>>> import numpy as np
>>> import numpy.linalg as la
>>> np.set_printoptions(precision=2, suppress=True, linewidth=120, sign=" ")
>>> rd = lambda a: np.round(a, 2) + 0
>>> arr = np.load("block11.npy")
>>> arr
array([[ 2.,  1.,  2.],
       [ 1.,  3.,  2.],
       [ 0.,  0.,  3.]])
>>> u, g = arr[0], arr[2]
>>> u @ g
np.float64(6.0)
>>> u @ u
np.float64(9.0)
>>> p = (u @ g) / (u @ u) * u
>>> rd((g - p) @ u)
np.float64(0.0)
>>> np.outer(u, g)
array([[ 0.,  0.,  6.],
       [ 0.,  0.,  3.],
       [ 0.,  0.,  6.]])
>>> rd(la.norm(u + g) ** 2 + la.norm(u - g) ** 2)
np.float64(36.0)
>>> data = np.load("sample3.npy")
>>> data
array([[15, -9, -6,  3],
       [10, -6, -4,  2],
       [ 7, -5, -2, -5]])
>>> # rank 2
>>> la.lstsq(data[:-1].T, data[-1])[2]
np.int32(1)
>>> np.abs(np.diag(la.qr(data)[1])) > 1e-9
array([ True,  True, False])
>>> np.unique(data.round(6), axis=0).shape
(3, 4)
>>> np.allclose(data[:-1].T @ la.lstsq(data[:-1].T, data[-1])[0], data[-1])
False
>>> U, sig, Vt = la.svd(data)
>>> evecs = Vt[:(sig > 1e-8).sum()]
>>> rng = np.random.default_rng(26)
>>> vec = data[0] + -1 * data[2] + rng.integers(2) * np.eye(4)[1]
>>> vec
array([ 8., -3., -4.,  8.])
>>> np.allclose(evecs.T @ evecs @ vec, vec)
False
>>> rd(np.diag(evecs.T @ evecs))
array([ 0.65,  0.27,  0.11,  0.97])
>>> la.matrix_rank(np.vstack([data, vec]))
np.int64(3)
>>> B = data / np.sqrt((data ** 2).mean(axis=1, keepdims=True))
>>> la.matrix_rank(B) == la.matrix_rank(data)
np.True_
>>> rd(la.norm(B, axis=1))
array([ 2.,  2.,  2.])
>>> la.matrix_rank(data - data.mean(axis=1, keepdims=True))
np.int64(2)
>>> data - data.mean(axis=1, keepdims=True)
array([[14.25, -9.75, -6.75,  2.25],
       [ 9.5 , -6.5 , -4.5 ,  1.5 ],
       [ 8.25, -3.75, -0.75, -3.75]])
>>> rd(B[0])
array([ 1.6 , -0.96, -0.64,  0.32])
>>> X = np.array([[12, -2, -2, -2], [-2, 1, 2, -1], [1, 0, 12, -1], [-2, -2, 2, 39]])
>>> # column 3 is much longer than the rest
>>> th = np.radians(180)
>>> r_ = np.eye(4)
>>> r_[3, 3] = r_[1, 1] = np.cos(th)
>>> r_[3, 1], r_[1, 3] = -np.sin(th), np.sin(th)
>>> rd(r_)
array([[ 1.,  0.,  0.,  0.],
       [ 0., -1.,  0.,  0.],
       [ 0.,  0.,  1.,  0.],
       [ 0.,  0.,  0., -1.]])
>>> B = X @ r_.T
>>> rd(la.svd(X, compute_uv=False)), rd(la.svd(B, compute_uv=False))
(array([ 39.26,  12.94,  11.66,   0.54]), array([ 39.26,  12.94,  11.66,   0.54]))
>>> rd(np.abs(B - X).max(axis=0))
array([  0.,   4.,   0.,  78.])
>>> J = np.load("a.npy")
>>> J
array([[ 0,  1,  0,  1],
       [ 1,  0,  1,  1],
       [ 0,  1,  0,  1],
       [ 1,  1,  1,  0]])
>>> # column 2 repeats column 0
>>> rd(np.trace(la.pinv(J) @ J))
np.float64(3.0)
>>> np.unique(J.round(6), axis=0).shape
(3, 4)
>>> rd(J @ la.pinv(J) @ J)
array([[ 0.,  1.,  0.,  1.],
       [ 1.,  0.,  1.,  1.],
       [ 0.,  1.,  0.,  1.],
       [ 1.,  1.,  1.,  0.]])
>>> mat = np.loadtxt("data.csv", delimiter=",")
>>> mat
array([[ 1.,  0.,  0.],
       [ 0.,  0.,  0.],
       [ 0.,  0.,  0.],
       [ 3.,  4.,  0.],
       [ 1.,  0.,  0.],
       [ 0.,  0.,  0.],
       [ 1.,  0.,  0.],
       [ 0.,  0.,  0.],
       [ 2.,  2.,  0.],
       [ 3.,  4.,  0.],
       [ 2.,  2.,  0.],
       [ 1.,  0.,  0.],
       [ 0.,  0.,  0.],
       [ 0.,  0.,  0.],
       [ 1.,  0.,  0.],
       [ 0.,  0.,  0.],
       [ 2.,  2.,  0.],
       [ 0.,  0.,  0.],
       [ 1.,  0.,  0.],
       [ 0.,  0.,  0.],
       [ 1.,  0.,  0.],
       [ 2.,  2.,  0.],
       [ 0.,  0.,  0.],
       [ 1.,  0.,  0.],
       [ 3.,  4.,  0.],
       [ 0.,  0.,  0.],
       [ 0.,  0.,  0.]])
>>> U, sig, Vt = la.svd(mat)
>>> np.argmax(sig[:-1] / (sig[1:] + 1e-6)) + 1
np.int64(2)
>>> rd(sig)
array([ 10.48,   2.26,   0.  ])
>>> B = U[:, :2] @ np.diag(sig[:2]) @ Vt[:2]
>>> la.matrix_rank(mat, rtol=0.05)
np.int64(2)
>>> la.matrix_rank(B)
np.int64(2)
>>> rd(B)
array([[ 1.,  0.,  0.],
       [ 0.,  0.,  0.],
       [ 0.,  0.,  0.],
       [ 3.,  4.,  0.],
       [ 1.,  0.,  0.],
       [ 0.,  0.,  0.],
       [ 1.,  0.,  0.],
       [ 0.,  0.,  0.],
       [ 2.,  2.,  0.],
       [ 3.,  4.,  0.],
       [ 2.,  2.,  0.],
       [ 1.,  0.,  0.],
       [ 0.,  0.,  0.],
       [ 0.,  0.,  0.],
       [ 1.,  0.,  0.],
       [ 0.,  0.,  0.],
       [ 2.,  2.,  0.],
       [ 0.,  0.,  0.],
       [ 1.,  0.,  0.],
       [ 0.,  0.,  0.],
       [ 1.,  0.,  0.],
       [ 2.,  2.,  0.],
       [ 0.,  0.,  0.],
       [ 1.,  0.,  0.],
       [ 3.,  4.,  0.],
       [ 0.,  0.,  0.],
       [ 0.,  0.,  0.]])
>>> rd(la.norm(mat - B) / la.norm(mat))
np.float64(0.0)
>>> B = mat[0, 0] * mat[1:] - np.outer(mat[1:, 0], mat[0])
>>> B
array([[ 0.,  0.,  0.],
       [ 0.,  0.,  0.],
       [ 0.,  4.,  0.],
       [ 0.,  0.,  0.],
       [ 0.,  0.,  0.],
       [ 0.,  0.,  0.],
       [ 0.,  0.,  0.],
       [ 0.,  2.,  0.],
       [ 0.,  4.,  0.],
       [ 0.,  2.,  0.],
       [ 0.,  0.,  0.],
       [ 0.,  0.,  0.],
       [ 0.,  0.,  0.],
       [ 0.,  0.,  0.],
       [ 0.,  0.,  0.],
       [ 0.,  2.,  0.],
       [ 0.,  0.,  0.],
       [ 0.,  0.,  0.],
       [ 0.,  0.,  0.],
       [ 0.,  0.,  0.],
       [ 0.,  2.,  0.],
       [ 0.,  0.,  0.],
       [ 0.,  0.,  0.],
       [ 0.,  4.,  0.],
       [ 0.,  0.,  0.],
       [ 0.,  0.,  0.]])
>>> np.flatnonzero(~B.round(6).any(axis=1))
array([  0,   1,   3,   4,   5,   6,  10,  11,  12,  13,  14,  16,  17,  18,  19,  21,  22,  24,  25])
>>> U, sig, Vt = la.svd(mat)
>>> evecs = Vt[:(sig > 1e-8).sum()]
>>> vec = mat[3] + 5 * mat[18] + rng.integers(2) * np.eye(3)[2]
>>> vec
array([ 8.,  4.,  0.])
>>> rd(la.norm(vec - evecs.T @ evecs @ vec))
np.float64(0.0)
>>> rd(np.diag(evecs.T @ evecs))
array([ 1.,  1.,  0.])
>>> B = mat + rng.integers(-2, 3, (27, 2)) @ rng.integers(-2, 3, (2, 3))
>>> B
array([[ 2., -1.,  0.],
       [ 0., -3.,  2.],
       [-3.,  0.,  2.],
       [ 3.,  7., -2.],
       [ 1.,  0.,  0.],
       [ 3.,  3., -4.],
       [ 5., -1., -2.],
       [ 4.,  2., -4.],
       [ 0., -2.,  4.],
       [ 7.,  6., -4.],
       [ 5.,  2., -2.],
       [-5.,  0.,  4.],
       [ 4.,  2., -4.],
       [-1., -2.,  2.],
       [ 4.,  0., -2.],
       [-4., -2.,  4.],
       [ 4.,  6., -4.],
       [-1., -2.,  2.],
       [-1.,  2.,  0.],
       [ 3.,  0., -2.],
       [ 1.,  3., -2.],
       [-3.,  1.,  4.],
       [ 2.,  4., -4.],
       [-5.,  0.,  4.],
       [ 3.,  1.,  2.],
       [ 1.,  2., -2.],
       [ 5.,  1., -4.]])
>>> np.abs(B - mat).sum(axis=1)
array([  2.,   5.,   5.,   5.,   0.,  10.,   7.,  10.,  10.,  10.,   5.,  10.,  10.,   5.,   5.,  10.,  10.,   5.,
         4.,   5.,   5.,  10.,  10.,  10.,   5.,   5.,  10.])
>>> B - mat
array([[ 1., -1.,  0.],
       [ 0., -3.,  2.],
       [-3.,  0.,  2.],
       [ 0.,  3., -2.],
       [ 0.,  0.,  0.],
       [ 3.,  3., -4.],
       [ 4., -1., -2.],
       [ 4.,  2., -4.],
       [-2., -4.,  4.],
       [ 4.,  2., -4.],
       [ 3.,  0., -2.],
       [-6.,  0.,  4.],
       [ 4.,  2., -4.],
       [-1., -2.,  2.],
       [ 3.,  0., -2.],
       [-4., -2.,  4.],
       [ 2.,  4., -4.],
       [-1., -2.,  2.],
       [-2.,  2.,  0.],
       [ 3.,  0., -2.],
       [ 0.,  3., -2.],
       [-5., -1.,  4.],
       [ 2.,  4., -4.],
       [-6.,  0.,  4.],
       [ 0., -3.,  2.],
       [ 1.,  2., -2.],
       [ 5.,  1., -4.]])
